$ python3 -q
>>> import numpy as np
>>> import numpy.linalg as la
>>> np.set_printoptions(precision=2, suppress=True, linewidth=160)
>>> tidy = lambda a: np.round(a, 2) + 0
>>> mat = np.loadtxt("out10.csv", delimiter=",")
>>> tidy(mat)
array([[ 1.  ,  0.  ,  0.  ,  0.  ],
       [ 0.  ,  1.  ,  0.  ,  0.  ],
       [ 0.  ,  0.  ,  0.31, -0.95],
       [ 0.  ,  0.  ,  0.95,  0.31]])
>>> rng = np.random.default_rng(9710)
>>> M2 = mat + rng.integers(-2, 3, (4, 1)) @ rng.integers(-2, 3, (1, 4))
>>> tidy(M2)
array([[-1.  , -2.  ,  2.  ,  0.  ],
       [-1.  ,  0.  ,  1.  ,  0.  ],
       [ 1.  ,  1.  , -0.69, -0.95],
       [ 0.  ,  0.  ,  0.95,  0.31]])
>>> np.abs(M2 - mat).sum(axis=1)
array([6., 3., 3., 0.])
>>> M2 - mat
array([[-2., -2.,  2.,  0.],
       [-1., -1.,  1.,  0.],
       [ 1.,  1., -1.,  0.],
       [ 0.,  0.,  0.,  0.]])
>>> tidy(la.svd(M2 - mat, compute_uv=False))
array([4.24, 0.  , 0.  , 0.  ])
>>> idx = rng.permutation(4)
>>> M2 = mat[:, idx] * rng.choice([-1, 1], 4)
>>> tidy(M2)
array([[ 0.  ,  0.  ,  0.  ,  1.  ],
       [-1.  ,  0.  ,  0.  ,  0.  ],
       [ 0.  , -0.95,  0.31,  0.  ],
       [ 0.  ,  0.31,  0.95,  0.  ]])
>>> Uu, _, Vh = la.svd(mat.T @ M2)
>>> idx
array([1, 3, 2, 0])
>>> tidy(la.lstsq(mat, M2)[0])
array([[ 0.,  0.,  0.,  1.],
       [-1.,  0.,  0.,  0.],
       [ 0.,  0.,  1.,  0.],
       [ 0.,  1.,  0.,  0.]])
>>> C2 = mat.T @ mat
>>> tidy(la.eigvalsh(C2)[::-1])
array([1., 1., 1., 1.])
>>> tidy(la.svd(mat, compute_uv=False) ** 2)
array([1., 1., 1., 1.])
>>> tidy(C2)
array([[1., 0., 0., 0.],
       [0., 1., 0., 0.],
       [0., 0., 1., 0.],
       [0., 0., 0., 1.]])
>>> (mat @ mat.T).shape
(4, 4)
>>> tidy(np.einsum("ij,ji->", mat, mat))
np.float64(0.38)
>>> O, _ = la.qr(np.array([[0.8], [-0.5], [-0.8], [0.1]]))
>>> F = O @ O.T
>>> tidy(F)
array([[ 0.42, -0.26, -0.42,  0.05],
       [-0.26,  0.16,  0.26, -0.03],
       [-0.42,  0.26,  0.42, -0.05],
       [ 0.05, -0.03, -0.05,  0.01]])
>>> tidy(la.det(F.T))
np.float64(0.0)
>>> tidy(np.einsum("ij,ji->", F, F))
np.float64(1.0)
>>> np.einsum("ii->", F)
np.float64(1.0)
>>> tidy(np.kron(np.eye(2, dtype=int), F))
array([[ 0.42, -0.26, -0.42,  0.05,  0.  ,  0.  ,  0.  ,  0.  ],
       [-0.26,  0.16,  0.26, -0.03,  0.  ,  0.  ,  0.  ,  0.  ],
       [-0.42,  0.26,  0.42, -0.05,  0.  ,  0.  ,  0.  ,  0.  ],
       [ 0.05, -0.03, -0.05,  0.01,  0.  ,  0.  ,  0.  ,  0.  ],
       [ 0.  ,  0.  ,  0.  ,  0.  ,  0.42, -0.26, -0.42,  0.05],
       [ 0.  ,  0.  ,  0.  ,  0.  , -0.26,  0.16,  0.26, -0.03],
       [ 0.  ,  0.  ,  0.  ,  0.  , -0.42,  0.26,  0.42, -0.05],
       [ 0.  ,  0.  ,  0.  ,  0.  ,  0.05, -0.03, -0.05,  0.01]])
>>> tidy(la.eigvals(F).sum().real)
np.float64(1.0)
>>> tidy(np.poly(F))
array([ 1., -1.,  0.,  0.,  0.])
>>> M2 = F / np.sqrt((F ** 2).mean(axis=1, keepdims=True))
>>> tidy(M2[2])
array([-1.29,  0.81,  1.29, -0.16])
>>> tidy(la.norm(M2, axis=1))
array([2., 2., 2., 2.])
>>> la.matrix_rank(M2) == la.matrix_rank(F)
np.True_
>>> tidy(F - F.mean(axis=1, keepdims=True))
array([[ 0.47, -0.21, -0.36,  0.1 ],
       [-0.29,  0.13,  0.23, -0.06],
       [-0.47,  0.21,  0.36, -0.1 ],
       [ 0.06, -0.03, -0.05,  0.01]])
>>> x0 = np.array([0, -9, 6, -7])
>>> tidy(F @ F @ x0)
array([-0.52,  0.32,  0.52, -0.06])
>>> np.trace(F)
np.float64(1.0)
>>> tidy(la.eigvalsh(2 * F - np.eye(4)))
array([-1., -1., -1.,  1.])
>>> Z = 5 * np.array([[-1.2, -0.6, 0.0], [-0.5, 0.2, 0.8]])
>>> idx = rng.integers(0, 2, 17)
>>> data = Z[idx] + rng.normal(size=(17, 3))
>>> tidy(data)
array([[-5.52, -2.62, -2.68],
       [-3.59,  1.56,  4.53],
       [-3.28, -0.66,  3.16],
       [-0.74,  2.78,  5.18],
       [-7.24, -2.54, -1.93],
       [-2.12, -0.01,  3.66],
       [-1.98,  2.26,  3.27],
       [-5.96, -4.55,  1.19],
       [-5.74, -3.19,  0.36],
       [-0.86,  1.39,  3.94],
       [-1.8 ,  1.85,  4.92],
       [-1.78,  1.57,  3.22],
       [-2.95,  1.  ,  4.19],
       [-1.13,  0.77,  3.28],
       [-6.25, -1.27,  0.62],
       [-6.13, -4.37, -0.31],
       [-2.31,  2.87,  2.41]])
>>> idx = data[:, 2] > np.median(data[:, 2])
>>> r0 = data[idx].mean(axis=0) - data[~idx].mean(axis=0)
>>> np.argsort(-np.abs(r0).round(6), kind="stable")
array([2, 1, 0])
>>> tidy(r0)
array([3.02, 3.09, 3.45])
>>> idx.astype(int)
array([0, 1, 0, 1, 0, 1, 1, 0, 0, 1, 1, 0, 1, 1, 0, 0, 0])
>>> tidy((((data - data.mean(axis=0)) @ r0 > 0) == idx).mean())
np.float64(0.82)
>>> E = np.load("x.npy")
>>> E
array([[-0.6, -0.9,  5. ],
       [ 2.2,  0.1,  6. ],
       [ 0. ,  1.4,  8. ],
       [-0.9,  0.8, -2. ]])
>>> # column 2 is much longer than the rest
>>> O = E.astype(float).copy()
>>> for j in range(3):
...     O[:, j] -= O[:, :j] @ (O[:, :j].T @ O[:, j])
...     O[:, j] /= la.norm(O[:, j])
... 
>>> tidy(O.T @ O)
array([[1., 0., 0.],
       [0., 1., 0.],
       [0., 0., 1.]])
>>> tidy(O.T @ E)
array([[2.45, 0.02, 4.89],
       [0.  , 1.85, 3.04],
       [0.  , 0.  , 9.79]])
>>> tidy(O)
array([[-0.24, -0.48,  0.78],
       [ 0.9 ,  0.05,  0.15],
       [ 0.  ,  0.76,  0.58],
       [-0.37,  0.44, -0.16]])
